% python3 -q
>>> import numpy as np
>>> np.set_printoptions(precision=4, suppress=True, linewidth=160)
>>> rnd = lambda a: np.round(a, 4) + 0
>>> W0 = np.minimum.outer(np.arange(1, 3), np.arange(1, 3)) * -3
>>> W0
array([[-3, -3],
       [-3, -6]])
>>> # symmetric
>>> O = W0.astype(float).copy()
>>> for j in range(2):
...     O[:, j] -= O[:, :j] @ (O[:, :j].T @ O[:, j])
...     O[:, j] /= np.linalg.norm(O[:, j])
... 
>>> rnd(O.T @ W0)
array([[4.2426, 6.364 ],
       [0.    , 2.1213]])
>>> print(rnd(O.T @ O))
[[1. 0.]
 [0. 1.]]
>>> rnd(np.linalg.eigvalsh(W0).min())
np.float64(-7.8541)
>>> np.all(np.linalg.eigvalsh(W0) > 0)
np.False_
>>> [round(float(np.linalg.det(W0[:i, :i])), 2) + 0 for i in range(1, 3)]
[-3.0, 9.0]
>>> f, v = W0[1], W0[0]
>>> f @ v
np.int64(27)
>>> f @ f
np.int64(45)
>>> pr = (f @ v) / (f @ f) * f
>>> rnd(np.linalg.norm(f + v) ** 2 + np.linalg.norm(f - v) ** 2)
np.float64(126.0)
>>> rnd(pr)
array([-1.8, -3.6])
>>> np.outer(f, v)
array([[ 9,  9],
       [18, 18]])
>>> rnd((v - pr) @ f)
np.float64(0.0)
>>> x = np.array([-2, 6])
>>> y = W0 @ x
>>> beta, lr = np.zeros(2), 1 / np.linalg.norm(W0, 2) ** 2
>>> for i in range(5):
...     beta -= lr * W0.T @ (W0 @ beta - y)
...     if i % 1 == 0: print(i, round(np.linalg.norm(W0 @ beta - y), 4))
... 
0 5.4457
1 5.3298
2 5.2163
3 5.1053
4 4.9966
>>> print(rnd(beta))
[1.7092 3.7076]
>>> data = np.load("sample10.npy")
>>> rnd(data)
array([[  5.2779, -17.6712, -19.734 ,  -3.3627,  -3.614 ],
       [  2.0344,  -8.1511, -10.3958,  -1.0341,  -2.0903],
       [  1.8919,  -7.7722, -10.0192,  -0.9551,  -2.0318],
       [ -0.9483,  -1.1038,  -3.1203,  -0.0006,  -1.0172],
       [ -1.1439,  -0.7142,  -2.6601,  -0.005 ,  -0.951 ],
       [ -1.5592,   0.2187,  -1.2144,  -0.1944,  -0.6934],
       [ -1.5056,   0.2499,  -1.0116,  -0.2471,  -0.6293],
       [ -0.7391,   0.0679,  -0.4166,  -0.2353,  -0.2889],
       [  7.0955,   4.5721,   7.8269,   5.7687,   3.7306],
       [  8.3404,   6.1113,   9.8562,   7.2014,   4.5491],
       [ 11.2373,  10.3694,  15.2155,  10.8987,   6.6132],
       [ 16.2604,  19.745 ,  26.4104,  18.3637,  10.6677],
       [ 20.8712,  30.3054,  38.5739,  26.2361,  14.8613]])
>>> # null space of dimension 2
>>> r = np.linalg.matrix_rank(data)
>>> r
np.int64(3)
>>> N = np.linalg.svd(data)[2][r:].T
>>> print([int(np.linalg.matrix_rank(np.delete(data, i, axis=0))) for i in range(13)])
[3, 3, 3, 3, 3, 3, 3, 3, 3, 3, 3, 3, 3]
>>> N.shape
(5, 2)
>>> A = np.load("data.npy")
>>> rnd(A)
array([[ 0.095 ,  0.0278,  0.0332,  0.244 , -0.152 , -0.0383],
       [ 0.0278,  0.1284,  0.2903,  0.107 ,  0.0669,  0.1046],
       [ 0.0332,  0.2903,  0.6662,  0.1684,  0.2066,  0.2568],
       [ 0.244 ,  0.107 ,  0.1684,  0.6373, -0.3573, -0.0641],
       [-0.152 ,  0.0669,  0.2066, -0.3573,  0.3461,  0.1685],
       [-0.0383,  0.1046,  0.2568, -0.0641,  0.1685,  0.127 ]])
>>> # symmetric
>>> vals, V = np.linalg.eigh(A)
>>> rnd(vals)
array([0., 0., 0., 0., 1., 1.])
>>> print(rnd(vals.sum()), np.trace(A))
2.0 2.0
>>> rnd(V.T @ A @ V)
array([[0., 0., 0., 0., 0., 0.],
       [0., 0., 0., 0., 0., 0.],
       [0., 0., 0., 0., 0., 0.],
       [0., 0., 0., 0., 0., 0.],
       [0., 0., 0., 0., 1., 0.],
       [0., 0., 0., 0., 0., 1.]])
>>> rnd(np.linalg.eigvalsh(A + 4 * np.eye(6)))
array([4., 4., 4., 4., 5., 5.])
>>> np.unique(vals.round(6) + 0, return_counts=True)[1]
array([4, 2])
>>> rnd(np.linalg.eigvalsh(A @ A))
array([0., 0., 0., 0., 1., 1.])
>>> rnd(V.T @ V)
array([[1., 0., 0., 0., 0., 0.],
       [0., 1., 0., 0., 0., 0.],
       [0., 0., 1., 0., 0., 0.],
       [0., 0., 0., 1., 0., 0.],
       [0., 0., 0., 0., 1., 0.],
       [0., 0., 0., 0., 0., 1.]])
>>> x = np.array([1, -1, -3, 0, -1, -2])
>>> rnd((x - A @ x) @ (A @ x))
np.float64(0.0)
>>> rnd(A @ A @ x)
array([ 0.1962, -1.2474, -2.976 ,  0.1172, -1.5219, -1.3356])
>>> np.trace(A)
np.float64(2.0)
>>> left, sig, Vh = np.linalg.svd(A)
>>> np.argmax(sig[:-1] / (sig[1:] + 1e-6)) + 1
np.int64(2)
>>> B = left[:, :2] @ np.diag(sig[:2]) @ Vh[:2]
>>> rnd(np.abs(A - B).max())
np.float64(0.0)
>>> r = np.linalg.matrix_rank(A)
>>> r
np.int64(2)
>>> N = np.linalg.svd(A)[2][r:].T
>>> rnd(N @ N.T)
array([[ 0.905 , -0.0278, -0.0332, -0.244 ,  0.152 ,  0.0383],
       [-0.0278,  0.8716, -0.2903, -0.107 , -0.0669, -0.1046],
       [-0.0332, -0.2903,  0.3338, -0.1684, -0.2066, -0.2568],
       [-0.244 , -0.107 , -0.1684,  0.3627,  0.3573,  0.0641],
       [ 0.152 , -0.0669, -0.2066,  0.3573,  0.6539, -0.1685],
       [ 0.0383, -0.1046, -0.2568,  0.0641, -0.1685,  0.873 ]])
>>> np.allclose(A @ N, 0)
True
>>> print(rnd(A @ N))
[[0. 0. 0. 0.]
 [0. 0. 0. 0.]
 [0. 0. 0. 0.]
 [0. 0. 0. 0.]
 [0. 0. 0. 0.]
 [0. 0. 0. 0.]]
>>> [int(np.linalg.matrix_rank(A[:i])) for i in range(1, len(A) + 1)]
[1, 2, 2, 2, 2, 2]
>>> N.shape
(6, 4)
>>> K = np.load("dump.npy")
>>> K
array([[  4.,  -6.,   6.,  -3.],
       [ 12., -14.,  12.,  -6.],
       [ 10., -10.,   8.,  -4.],
       [  2.,  -2.,   2.,  -1.]])
>>> B = K / np.sqrt((K ** 2).mean(axis=1, keepdims=True))
>>> K - K.mean(axis=1, keepdims=True)
array([[  3.75,  -6.25,   5.75,  -3.25],
       [ 11.  , -15.  ,  11.  ,  -7.  ],
       [  9.  , -11.  ,   7.  ,  -5.  ],
       [  1.75,  -2.25,   1.75,  -1.25]])
>>> np.allclose(K[:-1].T @ np.linalg.lstsq(K[:-1].T, K[-1])[0], K[-1])
True
>>> rnd(np.trace(np.linalg.pinv(K) @ K))
np.float64(3.0)
>>> [round(float(x), 4) for x in np.linalg.svd(K, compute_uv=False)[:3]]
[30.0924, 2.0897, 0.2845]
>>> rnd(np.linalg.norm(K, 2) / np.linalg.norm(K))
np.float64(0.9976)
>>> np.linalg.cond(K) > 100
np.True_
>>> E = np.loadtxt("mat.csv", delimiter=",")
>>> E
array([[ 1., -2.,  0.],
       [-2.,  1., -2.],
       [ 0., -2., -1.]])
>>> np.argsort(-np.linalg.norm(E, axis=0).round(6), kind="stable")[:3]
array([1, 0, 2])
>>> print(np.linalg.cond(E) > 100)
False
>>> round(np.log10(np.linalg.cond(E)))
2
>>> [round(float(x), 4) for x in np.linalg.svd(E, compute_uv=False)[:3]]
[3.494, 2.6039, 0.1099]
>>> np.linalg.matrix_rank(E, rtol=0.1)
np.int64(2)
